$ python3 -q
>>> import numpy as np
>>> from numpy import linalg as LA
>>> np.set_printoptions(suppress=True, linewidth=160)
>>> def tidy(a):
...     return np.round(a, 2) + 0
... 
>>> A = np.loadtxt("sample10.csv", delimiter=",")
>>> A
array([[ 54.,   2.,  17., -17.,  18.,  10.,  -7.,   5.],
       [  2.,  62.,  17.,   5.,  15.,  -9.,  -4.,  10.],
       [ 17.,  17.,  84.,  14.,  34.,  13.,   4.,  19.],
       [-17.,   5.,  14.,  50.,  -7.,  13.,   1.,  20.],
       [ 18.,  15.,  34.,  -7.,  60.,  -5.,  13.,   7.],
       [ 10.,  -9.,  13.,  13.,  -5.,  77.,  19.,  -2.],
       [ -7.,  -4.,   4.,   1.,  13.,  19.,  40., -11.],
       [  5.,  10.,  19.,  20.,   7.,  -2., -11.,  66.]])
>>> np.trace(A)
np.float64(493.0)
>>> tidy(np.abs(LA.eigvals(A)).max())
np.float64(134.85)
>>> J = np.load("arr.npy")
>>> J
array([[ 3,  0,  1, -3, -1, -3, -1,  1, -2],
       [ 0,  2, -3,  2,  2, -3, -2,  0,  1],
       [ 0,  0,  1, -2,  3,  3, -2, -1, -3],
       [ 0,  0,  0,  3, -2,  0, -2,  3,  1],
       [ 0,  0,  0,  0,  0,  1, -3,  0,  0],
       [ 0,  0,  0,  0,  0,  1, -1,  1, -1],
       [ 0,  0,  0,  0,  0,  0,  1,  3,  1],
       [ 0,  0,  0,  0,  0,  0,  0,  0, -2],
       [ 0,  0,  0,  0,  0,  0,  0,  0,  2]])
>>> vec = np.array([3, 0, 3, 0, 2, 0, 3, 2, 3])
>>> a = np.maximum(J @ vec, 0)
>>> a
array([ 3,  0,  0,  0,  0,  0, 12,  0,  6])
>>> tidy(np.tanh(J @ vec))
array([ 1.  , -1.  , -1.  , -0.76, -1.  , -1.  ,  1.  , -1.  ,  1.  ])
>>> np.abs(np.diag(LA.qr(J)[1])) > 1e-9
array([ True,  True,  True,  True, False,  True,  True, False,  True])
>>> left, sigma, vt = LA.svd(J)
>>> vecs = vt[:(sigma > 1e-8).sum()]
>>> rng = np.random.default_rng(2469)
>>> vec = J[5] + 5 * J[7] + rng.integers(2) * np.eye(9)[4]
>>> vec
array([  0.,   0.,   0.,   0.,   1.,   1.,  -1.,   1., -11.])
>>> tidy(np.diag(vecs.T @ vecs))
array([0.9 , 0.28, 0.88, 0.98, 0.96, 1.  , 1.  , 1.  , 1.  ])
>>> tidy(LA.norm(vec - vecs.T @ vecs @ vec))
np.float64(0.2)
>>> LA.matrix_rank(np.vstack([J, vec]))
np.int64(9)
>>> LA.matrix_rank(J - J[0, 0] * np.eye(9))
np.int64(8)
>>> tidy(np.sort(LA.eigvals(J)))
array([0., 0., 1., 1., 1., 2., 2., 3., 3.])
>>> W0 = np.loadtxt("mat.csv", delimiter=",")
>>> tidy(W0)
array([[ 27.49,  22.19,   9.28, -12.16,   6.27, -12.08,  10.67, -11.68,  12.92,  31.56],
       [ 25.31,  20.35,   8.46, -10.84,   6.06, -11.42,   9.64, -10.44,  11.89,  28.82],
       [ 11.  ,   8.77,   3.34,  -2.53,   4.18,  -6.42,   3.39,  -3.39,   5.43,  11.2 ],
       [  6.7 ,   5.52,   1.93,  -0.37,   3.28,  -4.48,   1.81,  -1.86,   3.6 ,   6.14],
       [ -2.59,  -8.01,  -1.87,  -6.26,  -3.24,   0.46,  -3.06,   8.36,  -6.14,   0.62],
       [ -3.7 , -11.2 ,  -2.77,  -7.69,  -3.86,   0.1 ,  -4.6 ,  12.07,  -8.43,   0.16],
       [ -3.96, -11.9 ,  -2.97,  -7.96,  -3.98,   0.01,  -4.95,  12.88,  -8.93,   0.02],
       [ -5.16, -15.  ,  -3.89,  -9.02,  -4.46,  -0.39,  -6.52,  16.5 , -11.11,  -0.72],
       [ -9.88, -25.92,  -7.3 , -11.54,  -5.73,  -1.85, -12.28,  29.21, -18.62,  -4.42],
       [-10.38, -27.01,  -7.65, -11.72,  -5.83,  -2.  , -12.87,  30.47, -19.36,  -4.86],
       [-24.84, -55.82, -17.25, -13.96,  -7.88,  -5.73, -28.77,  63.51, -38.56, -18.81],
       [-25.08, -56.28, -17.41, -13.97,  -7.9 ,  -5.79, -29.03,  64.04, -38.87, -19.06]])
>>> other = np.array([[0, 2, 1],
...     [2, 2, 3],
...     [2, 3, 2],
...     [1, 2, 0],
...     [2, 0, 3],
...     [0, 3, 0],
...     [0, 0, 0],
...     [0, 2, 0],
...     [0, 3, 0],
...     [0, 2, 2]])
>>> tidy(np.einsum("ij->j", W0))
array([ -15.09, -154.32,  -38.11, -108.03,  -23.09,  -49.59,  -76.58,  209.67, -116.2 ,   30.65])
>>> np.vstack([W0, other.T]).shape
(15, 10)
>>> tidy(np.einsum("ij,ij->i", W0, W0))
array([ 3080.77,  2584.57,   451.95,   167.4 ,   241.7 ,   459.11,   515.56,   806.52,  2362.28,  2563.98, 11022.75, 11209.36])
